% python3 -q
>>> import numpy as np
>>> np.set_printoptions(suppress=True, linewidth=120)
>>> Y = np.array([[1, 2, 5], [1, -5, 2], [-3, -3, -1], [-2, -5, -3]])
>>> E = Y.T @ Y
>>> print(E)
[[15 16 16]
 [16 63 18]
 [16 18 39]]
>>> w1 = np.array([[-1, -3, 2], [0, 2, 3], [1, -3, -3]])
>>> coef = np.array([0, 2, -1])
>>> act = np.maximum(E @ w1 + coef, 0)
>>> np.round((act > 0).mean(axis=0), 2)
array([1.  , 0.33, 0.67])
>>> Z = np.array([[2, -3, -1], [1, 3, -3], [2, 1, 0]])
>>> act @ Z
array([[ 60,  26,  -1],
       [362, 238, -80],
       [ 46, -69, -23]])
>>> w1 @ Z
array([[ -1,  -4,  10],
       [  8,   9,  -6],
       [ -7, -15,   8]])
>>> (act @ Z).round(6).argmax(axis=1)
array([0, 0, 0])
>>> vec = np.ones(3)
>>> for _ in range(4):
...     vec = E @ vec
...     vec /= np.linalg.norm(vec)
...     print(round(vec @ E @ vec, 2))
... 
79.33
79.86
79.94
79.95
>>> np.round(np.linalg.eigvalsh(E)[-1], 2)
np.float64(79.95)
>>> vec.round(2)
array([0.32, 0.81, 0.49])
>>> rng = np.random.default_rng(2)
>>> W0 = (rng.random((4, 4)) < 0.3) + np.eye(4)
>>> W0 /= W0.sum(axis=1, keepdims=True)
>>> W0.round(2)
array([[0.5 , 0.25, 0.  , 0.25],
       [0.  , 0.33, 0.33, 0.33],
       [0.33, 0.  , 0.33, 0.33],
       [0.  , 0.  , 0.  , 1.  ]])
>>> labels = rng.permutation(4)
>>> labels
array([1, 2, 3, 0])
>>> Y = W0[labels][:, labels]
>>> round(np.trace(Y), 2)
np.float64(2.17)
>>> np.round(np.sort(np.abs(np.linalg.eigvals(Y))), 2)
array([0.34, 0.34, 0.7 , 1.  ])
>>> vec = np.array([1, -2, 4, -5])
>>> target = W0 @ vec
>>> print(target.round(2))
[-1.25 -1.    0.   -5.  ]
>>> np.round(np.linalg.solve(W0, 3 * target), 2)
array([  3.,  -6.,  12., -15.])
>>> r0 = np.array([1, 0, 3, 0])
>>> Y = W0 + np.outer(r0, np.eye(4)[1])
>>> np.linalg.matrix_rank(Y - W0)
np.int64(1)
>>> Y.round(2)
array([[0.5 , 1.25, 0.  , 0.25],
       [0.  , 0.33, 0.33, 0.33],
       [0.33, 3.  , 0.33, 0.33],
       [0.  , 0.  , 0.  , 1.  ]])
>>> U, sigma, Vh = np.linalg.svd(Y, full_matrices=False)
>>> print(np.round(U.T @ Y @ Vh.T, 2) + 0)
[[3.35 0.   0.   0.  ]
 [0.   1.04 0.   0.  ]
 [0.   0.   0.41 0.  ]
 [0.   0.   0.   0.22]]
>>> (sigma > 1e-8).sum()
np.int64(4)
>>> np.round(U.T @ U, 2) + 0
array([[1., 0., 0., 0.],
       [0., 1., 0., 0.],
       [0., 0., 1., 0.],
       [0., 0., 0., 1.]])
>>> round(float(np.sqrt((sigma ** 2).sum())), 2), round(np.linalg.norm(Y), 2)
(3.54, np.float64(3.54))
>>> U.shape, sigma.shape, Vh.shape
((4, 4), (4,), (4, 4))
>>> print(np.allclose(U * sigma @ Vh, Y))
True
>>> print(sigma.round(2))
[3.35 1.04 0.41 0.22]
>>> np.round(sigma / sigma[0], 2)
array([1.  , 0.31, 0.12, 0.06])
>>> K = np.triu(rng.random((5, 5)) < 0.5, 1).astype(int)
>>> K = K + K.T
>>> K
array([[0, 1, 1, 0, 0],
       [1, 0, 0, 1, 0],
       [1, 0, 0, 0, 0],
       [0, 1, 0, 0, 0],
       [0, 0, 0, 0, 0]])
>>> U, sigma, Vh = np.linalg.svd(K)
>>> vecs = Vh[:(sigma > 1e-8).sum()]
>>> vec = K[2] + -1 * K[3] + rng.integers(2) * np.eye(5)[2]
>>> vec
array([ 1., -1.,  1.,  0.,  0.])
>>> np.linalg.matrix_rank(np.vstack([K, vec]))
np.int64(4)
>>> round(float(np.linalg.norm(vec - vecs.T @ vecs @ vec)), 2)
0.0
>>> Y = np.array([[2, 3], [-2, -1]])
>>> Z = np.kron(Y, K)
>>> Z
array([[ 0,  2,  2,  0,  0,  0,  3,  3,  0,  0],
       [ 2,  0,  0,  2,  0,  3,  0,  0,  3,  0],
       [ 2,  0,  0,  0,  0,  3,  0,  0,  0,  0],
       [ 0,  2,  0,  0,  0,  0,  3,  0,  0,  0],
       [ 0,  0,  0,  0,  0,  0,  0,  0,  0,  0],
       [ 0, -2, -2,  0,  0,  0, -1, -1,  0,  0],
       [-2,  0,  0, -2,  0, -1,  0,  0, -1,  0],
       [-2,  0,  0,  0,  0, -1,  0,  0,  0,  0],
       [ 0, -2,  0,  0,  0,  0, -1,  0,  0,  0],
       [ 0,  0,  0,  0,  0,  0,  0,  0,  0,  0]])
>>> np.round(np.linalg.norm(Z, 2), 2), round(float(np.linalg.norm(Y, 2) * np.linalg.norm(K, 2)), 2)
(np.float64(6.68), 6.68)
>>> Z.shape
(10, 10)
>>> np.linalg.matrix_rank(Z)
np.int64(8)
>>> np.unique(Z.round(6), axis=0).shape
(9, 10)
>>> np.linalg.lstsq(Z[:-1].T, Z[-1])[2]
np.int32(8)
>>> np.abs(np.diag(np.linalg.qr(Z)[1])) > 1e-9
array([ True,  True,  True,  True, False,  True,  True,  True,  True, False])
>>> np.round(np.trace(np.linalg.pinv(Z) @ Z), 2)
np.float64(8.0)
>>> np.allclose(Z[:-1].T @ np.linalg.lstsq(Z[:-1].T, Z[-1])[0], Z[-1])
True
>>> print(np.round(np.linalg.eigvals(K), 2))
[-1.62  1.62 -0.62  0.62  0.  ]
>>> np.round(np.poly(K), 2) + 0
array([ 1.,  0., -3.,  0.,  1.,  0.])
>>> print(np.round(np.linalg.det(2 * K), 2), round(np.linalg.det(K), 2))
0.0 0.0
>>> m1 = np.load("dump.npy")
>>> m1
array([[3., 0., 0.],
       [0., 5., 3.],
       [0., 0., 8.]])
>>> w, vecs = np.linalg.eig(m1)
>>> m1 @ vecs[:, 0] - w[0] * vecs[:, 0]
array([0., 0., 0.])
>>> np.round(np.sort(np.linalg.eigvals(m1 @ m1)), 2)
array([ 9., 25., 64.])
>>> np.prod(w)
np.float64(120.0)
>>> Z = 3 * np.array([[-1.9, 0.2, 0.8], [-0.2, -0.5, -0.5], [1.1, 1.6, 0.6]])
>>> labels = rng.integers(0, 3, 12)
>>> arr = Z[labels] + rng.normal(size=(12, 3))
>>> arr.round(2)
array([[ 0.53, -0.47, -2.92],
       [-0.45, -0.28, -1.41],
       [-4.7 ,  2.97,  2.67],
       [ 3.02,  4.03,  2.45],
       [-0.8 , -1.68, -1.61],
       [ 0.05, -2.57, -3.03],
       [ 0.87,  6.  ,  1.87],
       [ 0.91, -1.51, -2.24],
       [-5.22,  0.52,  1.15],
       [-6.59,  2.37,  2.75],
       [-5.28,  0.32,  1.71],
       [-4.81,  0.5 ,  1.64]])
>>> Y = np.c_[arr[:, :1] @ np.array([[0]]), np.array([-7, -2, -5, -2, 5, -8, 6, 4, 1, 3, -4, 7])]
>>> Y
array([[ 0., -7.],
       [ 0., -2.],
       [ 0., -5.],
       [ 0., -2.],
       [ 0.,  5.],
       [ 0., -8.],
       [ 0.,  6.],
       [ 0.,  4.],
       [ 0.,  1.],
       [ 0.,  3.],
       [ 0., -4.],
       [ 0.,  7.]])
>>> np.round(np.linalg.norm(Y - arr @ np.linalg.lstsq(arr, Y)[0], axis=0), 2)
array([ 0. , 16.5])
>>> np.linalg.matrix_rank(Y)
np.int64(1)
>>> print(np.linalg.matrix_rank(np.c_[arr, Y]))
4
>>> np.round(np.linalg.norm(np.linalg.qr(arr)[0].T @ Y, axis=0) ** 2 / ((Y ** 2).sum(axis=0) + 1e-12), 2)
array([0.  , 0.09])
>>> r0 = np.array([0, 2, -2])
>>> np.round(np.polyval(r0, arr[6]), 2)
array([-0.27, 10.  ,  1.75])
>>> np.round(np.cross(arr[6, :3], arr[7, :3]), 2)
array([-10.62,   3.65,  -6.77])
>>> vec = np.array([-2, -1, -2])
>>> a = np.maximum(arr @ vec, 0)
>>> a.round(2)
array([5.25, 4.  , 1.08, 0.  , 6.48, 8.53, 0.  , 4.17, 7.63, 5.29, 6.82, 5.84])
>>> np.flatnonzero(a > 1e-9)
array([ 0,  1,  2,  4,  5,  7,  8,  9, 10, 11])
>>> Y = arr / np.sqrt((arr ** 2).mean(axis=1, keepdims=True))
>>> np.linalg.matrix_rank(Y) == np.linalg.matrix_rank(arr)
np.True_
>>> np.linalg.matrix_rank(arr - arr.mean(axis=1, keepdims=True))
np.int64(2)
>>> dist = np.linalg.norm(arr[:, None] - arr[None], axis=-1)
>>> dist.mean(axis=1).argmax()
np.int64(3)
>>> dist[6].round(2)
array([8.05, 7.21, 6.39, 2.97, 8.59, 9.9 , 0.  , 8.56, 8.22, 8.34, 8.37, 7.91])
>>> np.round(np.linalg.norm(arr - arr.mean(axis=0), axis=1), 2)
array([4.19, 2.47, 4.29, 6.23, 3.32, 5.11, 6.05, 4.42, 3.48, 5.55, 3.75, 3.27])
>>> feats = np.load("layer2.npy")
>>> feats
array([[-0.07,  0.06,  0.1 ],
       [-0.21,  0.18,  0.3 ],
       [ 0.  ,  0.  ,  0.  ],
       [-0.42,  0.36,  0.6 ],
       [ 0.  ,  0.  ,  0.  ]])
>>> U, sigma, Vh = np.linalg.svd(feats)
>>> sigma.round(2) + 0
array([0.92, 0.  , 0.  ])
>>> np.argmax(sigma[:-1] / (sigma[1:] + 1e-6)) + 1
np.int64(1)
>>> Y = U[:, :1] @ np.diag(sigma[:1]) @ Vh[:1]
>>> print(Y.round(2))
[[-0.07  0.06  0.1 ]
 [-0.21  0.18  0.3 ]
 [ 0.    0.    0.  ]
 [-0.42  0.36  0.6 ]
 [ 0.    0.    0.  ]]
>>> np.linalg.matrix_rank(Y)
np.int64(1)
>>> round(float(np.linalg.norm(feats - Y, 2)), 2), np.round(sigma[1], 2)
(0.0, np.float64(0.0))
>>> U, sigma, Vh = np.linalg.svd(feats)
>>> vecs = Vh[:(sigma > 1e-8).sum()]
>>> vec = feats[1] + -2 * feats[4] + rng.integers(2) * np.eye(3)[0]
>>> vec
array([-0.21,  0.18,  0.3 ])
>>> np.linalg.matrix_rank(np.vstack([feats, vec]))
np.int64(1)
>>> round(float(np.linalg.norm(vec - vecs.T @ vecs @ vec)), 2)
0.0
>>> Y = np.array([[-3, 0, -4], [-2, -5, 4]])
>>> Z = np.kron(Y, feats)
>>> Z.shape
(10, 9)
>>> round(np.linalg.norm(Z, 2), 2), np.round(np.linalg.norm(Y, 2) * np.linalg.norm(feats, 2), 2)
(np.float64(6.47), np.float64(6.47))
>>> feats.shape
(5, 3)
>>> np.linalg.matrix_rank(feats)
np.int64(1)
>>> np.round(np.linalg.svd(feats, compute_uv=False), 2) + 0
array([0.92, 0.  , 0.  ])
>>> np.round(feats.mean(axis=0), 2)
array([-0.14,  0.12,  0.2 ])
>>> feats.sum(axis=0)
array([-0.7,  0.6,  1. ])
>>> Y = np.array([[-3, -3, 1], [0, -2, 1], [3, 0, -1]])
>>> np.round(Y.T @ feats.T, 2)
array([[ 0.51,  1.53,  0.  ,  3.06,  0.  ],
       [ 0.09,  0.27,  0.  ,  0.54,  0.  ],
       [-0.11, -0.33,  0.  , -0.66,  0.  ]])
>>> np.round(np.einsum("ik,kj->ij", feats, Y), 2)
array([[ 0.51,  0.09, -0.11],
       [ 1.53,  0.27, -0.33],
       [ 0.  ,  0.  ,  0.  ],
       [ 3.06,  0.54, -0.66],
       [ 0.  ,  0.  ,  0.  ]])
>>> print(np.round(feats @ Y, 2))
[[ 0.51  0.09 -0.11]
 [ 1.53  0.27 -0.33]
 [ 0.    0.    0.  ]
 [ 3.06  0.54 -0.66]
 [ 0.    0.    0.  ]]
>>> np.round(np.einsum("ij,ij->i", feats, feats), 2)
array([0.02, 0.17, 0.  , 0.67, 0.  ])
>>> np.linalg.matrix_rank(np.vstack([feats, Y.T]))
np.int64(3)
>>> M = np.load("x.npy")
>>> M
array([[ 0.1 ,  2.  ,  1.5 , -1.9 ,  0.7 ,  0.8 ],
       [-2.2 ,  0.9 ,  1.1 , -0.4 , -1.  , -0.6 ],
       [ 0.7 ,  0.8 , -2.  , -0.2 , -0.1 ,  1.1 ],
       [-0.1 , -2.9 ,  0.1 ,  0.9 ,  0.8 ,  0.5 ],
       [ 0.86,  0.3 , -2.42,  0.17, -0.48,  1.06]])
>>> M.ravel(order="F")
array([ 0.1 , -2.2 ,  0.7 , -0.1 ,  0.86,  2.  ,  0.9 ,  0.8 , -2.9 ,  0.3 ,  1.5 ,  1.1 , -2.  ,  0.1 , -2.42, -1.9 ,
       -0.4 , -0.2 ,  0.9 ,  0.17,  0.7 , -1.  , -0.1 ,  0.8 , -0.48,  0.8 , -0.6 ,  1.1 ,  0.5 ,  1.06])
>>> blk = M.reshape(5, 2, -1)
>>> np.round(blk.sum(axis=1), 2)
array([[-1.8 ,  2.7 ,  2.3 ],
       [-2.6 , -0.1 ,  0.5 ],
       [ 0.5 ,  0.7 , -0.9 ],
       [ 0.8 , -2.1 ,  0.6 ],
       [ 1.03, -0.18, -1.36]])
>>> np.swapaxes(blk, 1, 2)[3]
array([[-0.1,  0.9],
       [-2.9,  0.8],
       [ 0.1,  0.5]])
>>> blk[:, 0]
array([[ 0.1 ,  2.  ,  1.5 ],
       [-2.2 ,  0.9 ,  1.1 ],
       [ 0.7 ,  0.8 , -2.  ],
       [-0.1 , -2.9 ,  0.1 ],
       [ 0.86,  0.3 , -2.42]])
>>> vec = np.array([9, 9, 4, 5, 4, 0])
>>> np.round(M @ (2 * vec), 2)
array([ 36.4 , -26.6 ,   8.2 , -37.8 ,  -0.62])
>>> np.sign((M @ vec).round(6))
array([ 1., -1.,  1., -1., -1.])
>>> M @ np.eye(6)[1]
array([ 2. ,  0.9,  0.8, -2.9,  0.3])
>>> (M @ vec).argmax()
np.int64(0)
>>> np.round(np.einsum("ij,j->i", M, vec), 2)
array([ 18.2 , -13.3 ,   4.1 , -18.9 ,  -0.31])
>>> np.round(M @ np.ones(6), 2)
array([ 3.2 , -2.2 ,  0.3 , -0.7 , -0.51])
>>> print(np.linalg.norm(M @ vec) <= np.linalg.norm(M, 2) * np.linalg.norm(vec) + 1e-9)
True
>>> round(float(np.abs(np.linalg.eigvals(W0)).max()), 2)
1.0
>>> np.round(W0 @ W0, 2)
array([[0.25, 0.21, 0.08, 0.46],
       [0.11, 0.11, 0.22, 0.56],
       [0.28, 0.08, 0.11, 0.53],
       [0.  , 0.  , 0.  , 1.  ]])
>>> round(float(np.trace(W0)), 2)
2.17
>>> np.round((W0 + W0.T) / 2, 2)
array([[0.5 , 0.12, 0.17, 0.12],
       [0.12, 0.33, 0.17, 0.17],
       [0.17, 0.17, 0.33, 0.17],
       [0.12, 0.17, 0.17, 1.  ]])
>>> mat = np.loadtxt("block17.csv", delimiter=",")
>>> mat
array([[3., 1., 0., 0., 0., 0.],
       [0., 3., 1., 0., 0., 0.],
       [0., 0., 3., 1., 0., 0.],
       [0., 0., 0., 3., 1., 0.],
       [0., 0., 0., 0., 3., 1.],
       [0., 0., 0., 0., 0., 3.]])
>>> vec = np.array([9, 0, 2, 5, 9, 5])
>>> a = np.maximum(mat @ vec, 0)
>>> np.flatnonzero(a > 1e-9)
array([0, 1, 2, 3, 4, 5])
>>> mat * (a > 1e-9)[:, None]
array([[3., 1., 0., 0., 0., 0.],
       [0., 3., 1., 0., 0., 0.],
       [0., 0., 3., 1., 0., 0.],
       [0., 0., 0., 3., 1., 0.],
       [0., 0., 0., 0., 3., 1.],
       [0., 0., 0., 0., 0., 3.]])
>>> a
array([27.,  2., 11., 24., 32., 15.])
>>> np.maximum(mat @ (3 * vec), 0)
array([81.,  6., 33., 72., 96., 45.])
>>> Y = mat + rng.integers(-2, 3, (6, 4)) @ rng.integers(-2, 3, (4, 6))
>>> Y
array([[10., -4.,  7., -6., -5.,  1.],
       [-2., -3.,  1., -4.,  2., -2.],
       [-2.,  3.,  0.,  3.,  0.,  0.],
       [-2.,  1., -4.,  8.,  7., -3.],
       [-3., -2.,  1., -2.,  4.,  2.],
       [-7.,  3., -3.,  4.,  5.,  4.]])
>>> Y - mat
array([[ 7., -5.,  7., -6., -5.,  1.],
       [-2., -6.,  0., -4.,  2., -2.],
       [-2.,  3., -3.,  2.,  0.,  0.],
       [-2.,  1., -4.,  5.,  6., -3.],
       [-3., -2.,  1., -2.,  1.,  1.],
       [-7.,  3., -3.,  4.,  5.,  1.]])
>>> np.linalg.matrix_rank(Y - mat, tol=1e-8)
np.int64(4)
>>> blk = np.stack([feats, -2 * feats, feats[::-1]])
>>> print(blk.shape)
(3, 5, 3)
>>> np.round(np.linalg.norm(blk, axis=(1, 2)), 2)
array([0.92, 1.84, 0.92])
>>> Y = mat / np.sqrt((mat ** 2).mean(axis=1, keepdims=True))
>>> Y[3].round(2)
array([0.  , 0.  , 0.  , 2.32, 0.77, 0.  ])
>>> np.round(mat - mat.mean(axis=1, keepdims=True), 2)
array([[ 2.33,  0.33, -0.67, -0.67, -0.67, -0.67],
       [-0.67,  2.33,  0.33, -0.67, -0.67, -0.67],
       [-0.67, -0.67,  2.33,  0.33, -0.67, -0.67],
       [-0.67, -0.67, -0.67,  2.33,  0.33, -0.67],
       [-0.67, -0.67, -0.67, -0.67,  2.33,  0.33],
       [-0.5 , -0.5 , -0.5 , -0.5 , -0.5 ,  2.5 ]])
>>> np.linalg.matrix_rank(mat - mat.mean(axis=1, keepdims=True))
np.int64(5)
>>> labels = rng.permutation(6)
>>> labels
array([5, 2, 4, 1, 0, 3])
>>> Y = mat[labels][:, labels]
>>> np.trace(Y)
np.float64(18.0)
